$ python -q
>>> import numpy as np
>>> from numpy import linalg as LA
>>> np.set_printoptions(precision=3, suppress=True, linewidth=200)
>>> rd = lambda a: np.round(a, 3) + 0
>>> X = np.load("out7.npy")
>>> X
array([[0.667, 0.   , 0.333],
       [0.833, 0.167, 0.   ],
       [0.   , 0.6  , 0.4  ]])
>>> x0 = np.array([8, 5, 4])
>>> rhs = X @ x0
>>> rhs
array([6.668, 7.499, 4.6  ])
>>> rd(LA.solve(X, rhs + X[:, 2]))
array([8., 5., 5.])
>>> rd(LA.solve(X, -1 * rhs))
array([-8., -5., -4.])
>>> hat = np.triu(np.array([[2, 0, 5], [3, 7, 3], [8, 2, 8]]), 1) + np.eye(3)
>>> A2 = hat @ X @ LA.inv(hat)
>>> rd(LA.det(A2))
np.float64(0.211)
>>> np.trace(A2), np.trace(X)
(np.float64(1.234), np.float64(1.234))
>>> rd(A2)
array([[  0.667,   3.   , -10.002],
       [  0.833,   1.967,  -8.866],
       [  0.   ,   0.6  ,  -1.4  ]])
>>> rd(np.poly(A2))
array([ 1.   , -1.234,  0.445, -0.211])
>>> K = np.array([[5.0, 0.0, 0.0, 4.0],
...     [0.0, 5.0, 0.0, 0.0],
...     [0.0, 0.0, 5.0, 0.0],
...     [4.0, 0.0, 0.0, 5.0]])
>>> x0 = np.ones(4)
>>> for _ in range(3):
...     x0 = K @ x0
...     x0 /= LA.norm(x0)
...     print(round(x0 @ K @ x0, 3))
... 
8.057
8.652
8.886
>>> rd(LA.eigvalsh(K)[-1])
np.float64(9.0)
>>> data = np.load("layer6.npy")
>>> rd(data)
array([[ 1.   ,  0.   ,  0.   ,  0.   ],
       [ 0.   ,  0.966, -0.259,  0.   ],
       [ 0.   ,  0.259,  0.966,  0.   ],
       [ 0.   ,  0.   ,  0.   ,  1.   ]])
>>> np.flatnonzero(LA.matrix_power((data != 0) + (data.T != 0) + np.eye(4), 4)[1])
array([1, 2])
>>> rd(data @ data)
array([[ 1.   ,  0.   ,  0.   ,  0.   ],
       [ 0.   ,  0.866, -0.5  ,  0.   ],
       [ 0.   ,  0.5  ,  0.866,  0.   ],
       [ 0.   ,  0.   ,  0.   ,  1.   ]])
>>> rd(np.sort(LA.eigvals(data).real))
array([0.966, 0.966, 1.   , 1.   ])
>>> C = np.array([[-0.7, -1.0, 1.5], [-0.3, -0.1, -0.5]])
>>> rng = np.random.default_rng(40359)
>>> A = np.array([[2, 3],
...     [1, 0],
...     [3, 3],
...     [0, 3],
...     [3, 2],
...     [3, 1],
...     [2, 3],
...     [3, 1],
...     [2, 2],
...     [0, 1],
...     [3, 3]]) @ C + 0.05 * rng.normal(size=(11, 3))
>>> rd(A)
array([[-2.254, -2.378,  1.4  ],
       [-0.805, -0.993,  1.439],
       [-3.024, -3.336,  3.09 ],
       [-0.954, -0.307, -1.422],
       [-2.636, -3.093,  3.454],
       [-2.325, -3.087,  3.989],
       [-2.346, -2.308,  1.529],
       [-2.408, -3.2  ,  4.015],
       [-2.046, -2.256,  1.992],
       [-0.256, -0.053, -0.438],
       [-2.896, -3.364,  3.002]])
>>> lab = A[:, 1] > np.median(A[:, 1])
>>> u = A[lab].mean(axis=0) - A[~lab].mean(axis=0)
>>> lab.astype(int)
array([0, 1, 0, 1, 0, 0, 1, 0, 1, 1, 0])
>>> G = np.cov(A, rowvar=False)
>>> rd(np.corrcoef(A[:, 0], A[:, 1])[0, 1])
np.float64(0.965)
>>> rd(G)
array([[ 0.828,  1.072, -1.259],
       [ 1.072,  1.492, -1.971],
       [-1.259, -1.971,  3.087]])
>>> rd(A.std(axis=0))
array([0.868, 1.165, 1.675])
>>> np.argsort(-A.std(axis=0).round(6), kind="stable")
array([2, 1, 0])
>>> np.argwhere(np.triu(np.abs(np.corrcoef(A.T)) > 0.8, 1))
array([[0, 1],
       [1, 2]])
>>> rd(np.corrcoef(A.T))
array([[ 1.   ,  0.965, -0.788],
       [ 0.965,  1.   , -0.918],
       [-0.788, -0.918,  1.   ]])
>>> rd(np.polyfit(A[:, 0], A[:, 1], 1))
array([1.295, 0.369])
>>> cen = A - A.mean(axis=0)
>>> left, sig, vt = LA.svd(cen, full_matrices=False)
>>> rd(cen.mean(axis=0))
array([0., 0., 0.])
>>> (np.sign(left[:, 0]) == np.sign(left[0, 0])).astype(int)
array([1, 1, 0, 1, 0, 0, 1, 0, 0, 1, 0])
>>> rd(sig)
array([7.111, 1.867, 0.159])
>>> rd((sig ** 2).sum() ** 2 / (sig ** 4).sum())
np.float64(1.138)
>>> rd(vt[0] * np.sign(vt[0, np.abs(vt[0]).argmax()]))
array([-0.363, -0.532,  0.765])
>>> left, sig, vt = LA.svd(A)
>>> rd(sig)
array([13.767,  2.558,  0.174])
>>> A2 = left[:, :2] @ np.diag(sig[:2]) @ vt[:2]
>>> rd(np.abs(A - A2).max())
np.float64(0.068)
>>> LA.matrix_rank(A2)
np.int64(2)
>>> rd(LA.norm(A - A2) / LA.norm(A))
np.float64(0.012)
>>> rd(LA.norm(A - A2, 2)), rd(sig[2])
(np.float64(0.174), np.float64(0.174))
>>> dist = LA.norm(A[:, None] - A[None], axis=-1)
>>> np.flatnonzero(dist[3] < dist.mean() / 2)
array([3, 9])
>>> rd(dist[:5, :5])
array([[0.   , 2.004, 2.09 , 3.734, 2.208],
       [2.004, 0.   , 3.625, 2.946, 3.439],
       [2.09 , 3.625, 0.   , 5.816, 0.585],
       [3.734, 2.946, 5.816, 0.   , 5.863],
       [2.208, 3.439, 0.585, 5.863, 0.   ]])
>>> np.unravel_index(dist.round(6).argmax(), dist.shape)
(np.int64(3), np.int64(7))
>>> W0 = np.load("block5.npy")
>>> W0
array([[ 0.8,  0.6,  1. ],
       [ 1.2, -0.5, -4.5],
       [ 1.6, -0.4, -3.5],
       [ 1.1,  2. ,  1. ]])
>>> w1 = np.array([[-1, -1, -1], [2, 1, 0], [1, 2, -2]])
>>> c = np.array([7, -2, -4])
>>> H = np.maximum(W0 @ w1 + c, 0)
>>> (H > 0).mean(axis=0)
array([1.  , 0.25, 0.5 ])
>>> (H > 0).astype(int)
array([[1, 0, 0],
       [1, 0, 1],
       [1, 0, 1],
       [1, 1, 0]])
>>> C = np.array([[3, 3], [-1, -2], [1, 2]])
>>> rd(H @ C)
array([[25.2, 25.2],
       [ 4.7,  8.5],
       [ 4.7,  6.1],
       [31.8, 30.9]])
>>> W0 @ W0
Traceback (most recent call last):
  File "<python-input-68>", line 1, in <module>
    W0 @ W0
    ~~~^~~~
ValueError: matmul: Input operand 1 has a mismatch in its core dimension 0, with gufunc signature (n?,k),(k,m?)->(n?,m?) (size 4 is different from 3)
>>> G = W0.T @ W0
>>> LA.matrix_rank(G)
np.int64(3)
>>> rd(LA.svd(W0, compute_uv=False) ** 2)
array([38.095,  6.613,  0.412])
>>> (W0 @ W0.T).shape
(4, 4)
>>> hat = W0 @ LA.solve(W0.T @ W0, W0.T)
>>> np.allclose(hat @ hat, hat)
True
>>> rd(np.diag(hat))
array([0.683, 0.693, 0.646, 0.978])
>>> rd(hat @ W0[:, 1])
array([ 0.6, -0.5, -0.4,  2. ])
>>> x0 = np.array([2, -5, -4])
>>> rhs = W0 @ x0
>>> rd(LA.solve(W0.T @ W0, W0.T @ rhs))
array([ 2., -5., -4.])
>>> rhs = rhs + 0.3 * rng.normal(size=4)
>>> rd(rhs)
array([ -5.546,  23.097,  19.081, -11.835])
>>> c, *_ = LA.lstsq(W0, rhs)
>>> rd(c)
array([ 1.753, -4.815, -4.118])
>>> A2 = np.c_[W0[:, :2] @ np.array([[0, 3], [2, 0]]), np.array([8, -3, -9, -7])]
>>> rd(A2)
array([[ 1.2,  2.4,  8. ],
       [-1. ,  3.6, -3. ],
       [-0.8,  4.8, -9. ],
       [ 4. ,  3.3, -7. ]])
>>> rd(LA.lstsq(W0, A2[:, 0])[0])
array([0., 2., 0.])
>>> rd(LA.norm(LA.qr(W0)[0].T @ A2, axis=0) ** 2 / ((A2 ** 2).sum(axis=0) + 1e-12))
array([1.  , 1.  , 0.58])
>>> LA.matrix_rank(A2)
np.int64(3)
>>> rd(LA.norm(A2 - W0 @ LA.lstsq(W0, A2)[0], axis=0))
array([0.   , 0.   , 9.235])
>>> C = np.sign(np.array([[-3, -1], [3, -1]]))
>>> A2 = (np.tril(C, -1) + np.eye(2)) @ (np.triu(C, 1) + np.eye(2))
>>> evals = np.array([3, -3])
>>> m1 = np.rint(A2 * evals @ LA.inv(A2)) + 0
>>> m1
array([[-3.,  6.],
       [ 0.,  3.]])
>>> x0 = np.array([1, 1])
>>> np.einsum("ij,j->i", m1, x0)
array([3., 3.])
>>> m1 @ np.eye(2)[1]
array([6., 3.])
>>> m1[0] @ m1[1]
np.float64(18.0)
>>> LA.norm(m1, axis=1).argmax()
np.int64(0)
>>> rd(LA.norm(m1, axis=1))
array([6.708, 3.   ])
>>> rd(LA.norm(m1, axis=0))
array([3.   , 6.708])
>>> rd(LA.norm(m1) ** 2 / LA.norm(m1, 2) ** 2)
np.float64(1.029)
>>> rd(LA.norm(m1, 1)), rd(LA.norm(m1, np.inf))
(np.float64(9.0), np.float64(9.0))
>>> rd(LA.norm(m1, "nuc"))
np.float64(8.485)
>>> J = np.array([[-16, -4, 12], [-4, -18, 6], [12, 6, 14]])
>>> J
array([[-16,  -4,  12],
       [ -4, -18,   6],
       [ 12,   6,  14]])
>>> hat = np.triu(np.array([[2, 2, -1], [2, -1, -1], [2, 1, -1]]), 1) + np.eye(3)
>>> A2 = hat @ J @ LA.inv(hat)
>>> hat @ J - J @ hat
array([[-20., -10., -22.],
       [-12.,   2., -36.],
       [  0., -24.,  18.]])
>>> lab = rng.permutation(3)
>>> lab
array([2, 1, 0])
>>> A2 = J[lab][:, lab]
>>> rd(LA.det(A2)), rd(LA.det(J[lab]))
(np.float64(6400.0), np.float64(-6400.0))
>>> A2
array([[ 14,   6,  12],
       [  6, -18,  -4],
       [ 12,  -4, -16]])
>>> evals, vecs = LA.eig(J)
>>> rd(np.sort(LA.eigvals(J.T)))
array([-25.15 , -13.584,  18.734])
>>> rd(np.prod(evals))
np.float64(6400.0)
>>> arr = np.load("data.npy")
>>> arr
array([[  4,  -4,   6],
       [ -4,  13, -15],
       [  6, -15,  18]])
>>> left, sig, vt = LA.svd(arr)
>>> vecs = vt[:(sig > 1e-8).sum()]
>>> x0 = arr[1] + 4 * arr[2] + rng.integers(2) * np.eye(3)[0]
>>> x0
array([ 20., -47.,  57.])
>>> LA.matrix_rank(np.vstack([arr, x0]))
np.int64(2)
>>> rd(LA.norm(x0 - vecs.T @ vecs @ x0))
np.float64(0.0)
>>> rd(LA.norm(X[1] - X[0]))
np.float64(0.408)
>>> rd(LA.norm(X, 1)), rd(LA.norm(X, np.inf))
(np.float64(1.5), np.float64(1.0))
>>> LA.norm(X, axis=1).argmax()
np.int64(1)
>>> rd(X[1] @ X[0])
np.float64(0.556)
>>> rd(LA.norm(X, axis=0))
array([1.067, 0.623, 0.52 ])
>>> rd(LA.norm(X) ** 2 / LA.norm(X, 2) ** 2)
np.float64(1.452)
